% ipython --no-banner

In [1]: import numpy as np

In [2]: np.set_printoptions(precision=1, suppress=True, linewidth=100, floatmode="fixed")

In [3]: rd = lambda a: np.round(a, 1) + 0

In [4]: F = np.array([[-1.1, 0.3, -0.8],
   ...:     [-0.5, -1.9, 0.2],
   ...:     [1.6, -0.7, -0.3],
   ...:     [0.0, 0.7, 0.3]])

In [5]: print(F)
[[-1.1  0.3 -0.8]
 [-0.5 -1.9  0.2]
 [ 1.6 -0.7 -0.3]
 [ 0.0  0.7  0.3]]

In [6]: th = np.radians(180)

In [7]: R = np.eye(3)

In [8]: R[1, 1] = R[2, 2] = np.cos(th)

In [9]: R[1, 2], R[2, 1] = -np.sin(th), np.sin(th)

In [10]: print(rd(R))
[[ 1.0  0.0  0.0]
 [ 0.0 -1.0  0.0]
 [ 0.0  0.0 -1.0]]

In [11]: out = F @ R.T

In [12]: print(np.allclose(F @ F.T, out @ out.T))
True

In [13]: print(np.abs(out - F).max(axis=0))
[0.0 3.8 1.6]

In [14]: print(rd(out))
[[-1.1 -0.3  0.8]
 [-0.5  1.9 -0.2]
 [ 1.6  0.7  0.3]
 [ 0.0 -0.7 -0.3]]

In [15]: print(rd(np.linalg.det(R)), np.trace(R))
1.0 -1.0

In [16]: x0 = np.array([0, 3, -4])

In [17]: target = F @ x0

In [18]: print(rd(np.linalg.solve(F.T @ F, F.T @ target)))
[ 0.0  3.0 -4.0]

In [19]: print(rd(target))
[ 4.1 -6.5 -0.9  0.9]

In [20]: rng = np.random.default_rng(87)

In [21]: target = target + 0.3 * rng.normal(size=4)

In [22]: print(rd(target))
[ 4.2 -6.5 -0.8  1.4]

In [23]: coef, *_ = np.linalg.lstsq(F, target)

In [24]: print(coef.round())
[ 0.0  3.0 -4.0]

In [25]: print([round(float(np.linalg.norm(np.linalg.solve(F.T @ F + lam * np.eye(3), F.T @ target))), 2) for lam in (0, 1, 10, 100)])
[5.07, 3.21, 1.09, 0.15]

In [26]: out = np.array([[-2, -3, 2], [-1, 1, 3]])

In [27]: Z = np.kron(out, F)

In [28]: print(Z.shape)
(8, 9)

In [29]: cov = F.T @ F

In [30]: print(rd(cov))
[[ 4.0 -0.5  0.3]
 [-0.5  4.7 -0.2]
 [ 0.3 -0.2  0.9]]

In [31]: print(np.allclose(cov, cov.T))
True

In [32]: arr = np.load("data.npy")

In [33]: print(arr)
[[-1 -1 -1 -1]
 [-1 -2 -2 -2]
 [-1 -2 -3 -3]
 [-1 -2 -3 -4]]

In [34]: u = np.array([-3, 3, 3, -5])

In [35]: out = arr + np.outer(u, np.eye(4)[3])

In [36]: print(out)
[[-1.0 -1.0 -1.0 -4.0]
 [-1.0 -2.0 -2.0  1.0]
 [-1.0 -2.0 -3.0  0.0]
 [-1.0 -2.0 -3.0 -9.0]]

In [37]: print(np.linalg.matrix_rank(np.linalg.inv(out) - np.linalg.inv(arr), tol=1e-8))
1

In [38]: O, evecs = np.linalg.qr(out[:, :3])[0], np.linalg.qr(out[:, 3:])[0]

In [39]: sigma = np.linalg.svd(O.T @ evecs, compute_uv=False)

In [40]: print(rd(np.degrees(np.arccos(sigma.clip(0, 1)))))
[40.0]

In [41]: print((sigma > 0.9).sum())
0

In [42]: vals, evecs = np.linalg.eig(arr)

In [43]: print(rd(np.sort(np.linalg.eigvals(arr @ arr))))
[ 0.1  0.2  1.0 68.7]

In [44]: print(rd(np.prod(vals)))
1.0

In [45]: print(rd(arr @ evecs[:, 0] - vals[0] * evecs[:, 0]))
[0.0 0.0 0.0 0.0]
